$ python3 -q
>>> import numpy as np
>>> np.set_printoptions(precision=4, suppress=True, linewidth=160, sign=" ")
>>> tidy = lambda a: np.round(a, 4) + 0
>>> mat = np.array([[6, 0, 0, 0, 0, 0],
...     [1, -9, 0, 0, 0, 0],
...     [-9, -7, -5, 0, 0, 0],
...     [8, 2, 6, -1, 0, 0],
...     [-3, -2, -8, -5, 3, 0],
...     [1, 9, -7, 4, 0, 1]])
>>> rng = np.random.default_rng(54153)
>>> lab = rng.permutation(6)
>>> print(lab)
[ 1  4  5  3  0  2]
>>> Y = mat[lab][:, lab]
>>> print(tidy(np.linalg.det(Y)), tidy(np.linalg.det(mat[lab])))
-810.0 810.0
>>> print(np.trace(Y))
-5
>>> print(np.diag(Y))
[-9  3  1 -1  6 -5]
>>> print(tidy(np.sort(np.abs(np.linalg.eigvals(Y)))))
[ 1.  1.  3.  5.  6.  9.]
>>> C2 = mat.T @ mat
>>> print(C2)
[[192  85 110  11  -9   1]
 [ 85 219   0  44  -6   9]
 [110   0 174   6 -24  -7]
 [ 11  44   6  42 -15   4]
 [ -9  -6 -24 -15   9   0]
 [  1   9  -7   4   0   1]]
>>> lab = rng.permutation(6)
>>> Y = mat[:, lab] * rng.choice([-1, 1], 6)
>>> print(Y)
[[ 0  0  0  0  0 -6]
 [ 0  0  0  0  9 -1]
 [ 0  0  0 -5  7  9]
 [ 1  0  0  6 -2 -8]
 [ 5 -3  0 -8  2  3]
 [-4  0  1 -7 -9 -1]]
>>> Uu, _, Vt = np.linalg.svd(mat.T @ Y)
>>> print(tidy(Uu @ Vt))
[[ 0.  0.  0.  0.  0. -1.]
 [ 0.  0.  0.  0. -1.  0.]
 [ 0.  0.  0.  1.  0.  0.]
 [-1.  0.  0.  0.  0.  0.]
 [ 0. -1.  0.  0.  0.  0.]
 [ 0.  0.  1.  0.  0.  0.]]
>>> print(lab)
[ 3  4  5  2  1  0]
>>> print(np.argsort(-np.linalg.norm(mat, axis=0).round(6), kind="stable")[:3])
[ 1  0  2]
>>> print([round(float(x), 4) for x in np.linalg.svd(mat, compute_uv=False)[:3]])
[18.3784, 14.4153, 7.825]
>>> print(tidy(np.abs(np.linalg.svd(mat)[2][-1])))
[ 0.0032  0.0046  0.033   0.2658  0.526   0.8072]
>>> feats = np.load("arr.npy")
>>> print(feats)
[[-2.  1.  0.  0.  0.  0.  0.  0.]
 [ 0. -2.  1.  0.  0.  0.  0.  0.]
 [ 0.  0. -2.  1.  0.  0.  0.  0.]
 [ 0.  0.  0. -2.  1.  0.  0.  0.]
 [ 0.  0.  0.  0. -2.  1.  0.  0.]
 [ 0.  0.  0.  0.  0. -2.  1.  0.]
 [ 0.  0.  0.  0.  0.  0. -2.  1.]
 [ 0.  0.  0.  0.  0.  0.  0. -2.]]
>>> Y = feats / np.linalg.norm(feats, axis=1, keepdims=True)
>>> C2 = Y @ Y.T
>>> print(tidy(np.linalg.norm(Y, axis=1)))
[ 1.  1.  1.  1.  1.  1.  1.  1.]
>>> print(np.argwhere(np.triu(np.abs(C2) > 0.95, 1)))
[]
>>> print(tidy(C2))
[[ 1.     -0.4     0.      0.      0.      0.      0.      0.    ]
 [-0.4     1.     -0.4     0.      0.      0.      0.      0.    ]
 [ 0.     -0.4     1.     -0.4     0.      0.      0.      0.    ]
 [ 0.      0.     -0.4     1.     -0.4     0.      0.      0.    ]
 [ 0.      0.      0.     -0.4     1.     -0.4     0.      0.    ]
 [ 0.      0.      0.      0.     -0.4     1.     -0.4     0.    ]
 [ 0.      0.      0.      0.      0.     -0.4     1.     -0.4472]
 [ 0.      0.      0.      0.      0.      0.     -0.4472  1.    ]]
>>> F = np.load("w.npy")
>>> print(F)
[[ 4  4  6  2  2  4  4  0  6  2  0  2]
 [ 4  4  6  2  2  4  4  0  6  2  0  2]
 [-6 -6 -9 -3 -3 -6 -6  0 -9 -3  0 -3]
 [-4 -4 -6 -2 -2 -4 -4  0 -6 -2  0 -2]
 [-2 -2 -3 -1 -1 -2 -2  0 -3 -1  0 -1]
 [ 6  6  9  3  3  6  6  0  9  3  0  3]
 [ 6  6  9  3  3  6  6  0  9  3  0  3]
 [ 0  0  0  0  0  0  0  0  0  0  0  0]]
>>> r = np.linalg.matrix_rank(F)
>>> print(r)
1
>>> N = np.linalg.svd(F)[2][r:].T
>>> print([int(np.linalg.matrix_rank(np.delete(F, i, axis=0))) for i in range(8)])
[1, 1, 1, 1, 1, 1, 1, 1]
>>> print(N.shape)
(12, 11)
>>> print([int(np.linalg.matrix_rank(F[:, :j + 1])) for j in range(12)])
[1, 1, 1, 1, 1, 1, 1, 1, 1, 1, 1, 1]
>>> print(np.allclose(F @ N, 0))
True
>>> Uu, sv, Vt = np.linalg.svd(F)
>>> vecs = Vt[:(sv > 1e-8).sum()]
>>> x0 = F[7] + 3 * F[3] + rng.integers(2) * np.eye(12)[4]
>>> print(x0)
[-12. -12. -18.  -6.  -5. -12. -12.   0. -18.  -6.   0.  -6.]
>>> print(np.allclose(vecs.T @ vecs @ x0, x0))
False
>>> print(tidy(np.diag(vecs.T @ vecs)))
[ 0.1053  0.1053  0.2368  0.0263  0.0263  0.1053  0.1053  0.      0.2368  0.0263  0.      0.0263]
>>> print(np.abs(np.diag(np.linalg.qr(F)[1])) > 1e-9)
[ True False False False False False False False]
>>> print(np.linalg.lstsq(F[:-1].T, F[-1])[2])
1
>>> print(tidy(np.trace(np.linalg.pinv(F) @ F)))
1.0
